In [1]: import numpy as np

In [2]: np.set_printoptions(suppress=True, linewidth=200)

In [3]: data = np.load("dump.npy")

In [4]: print(data)
[[-9  0  1  0  8 -8  0  0  0 -9  0  0 -1]
 [ 0 -6  0  7  0  0  0  0 -9  0  3  0  0]
 [ 4  0  6  0 -4  2  0  0  0  7  0  0  3]
 [ 0 -3  0 -8  0  0  0  0  7  0 -7  0  0]
 [ 1  0 -7  0  0  0  0  0  0  2  0  0  4]
 [ 5  0  3  0  1 -9  0  0  0  8  0  0  6]
 [ 0  0  0  0  0  0 -4  9  0  0  0 -9  0]
 [ 0  0  0  0  0  0  8 -5  0  0  0  7  0]
 [ 0 -4  0 -4  0  0  0  0 -5  0 -4  0  0]
 [ 2  0  9  0  0 -2  0  0  0 -5  0  0  1]
 [ 0 -1  0  5  0  0  0  0  0  0  5  0  0]
 [ 0  0  0  0  0  0  2 -4  0  0  0  5  0]
 [ 5  0 -7  0 -5 -2  0  0  0  6  0  0 -9]]

In [5]: print(np.round(np.sort(np.abs(np.linalg.eigvals(data))), 2))
[ 1.05  1.63  1.74  4.69  6.26  7.34  7.34  9.74  9.99 11.7  11.71 11.71 11.74]

In [6]: rng = np.random.default_rng(85)

In [7]: z = rng.permutation(13)

In [8]: z
Out[8]: array([ 4, 10,  9, 11,  2,  8,  7, 12,  3,  0,  6,  1,  5])

In [9]: out = data[z][:, z]

In [10]: np.trace(out)
Out[10]: np.int64(-44)

In [11]: out = data / np.linalg.norm(data, axis=1, keepdims=True)

In [12]: C2 = out @ out.T

In [13]: np.argwhere(np.triu(np.abs(C2) > 0.95, 1))
Out[13]: array([[ 6, 11]])

In [14]: (C2 - 2 * np.eye(13)).round(6).argmax(axis=1)
Out[14]: array([ 9, 10,  5,  8, 12,  2,  0, 11,  3,  0,  1,  7,  4])

In [15]: np.degrees(np.arccos(np.clip(C2[12, 10], -1, 1)))
Out[15]: np.float64(90.0)
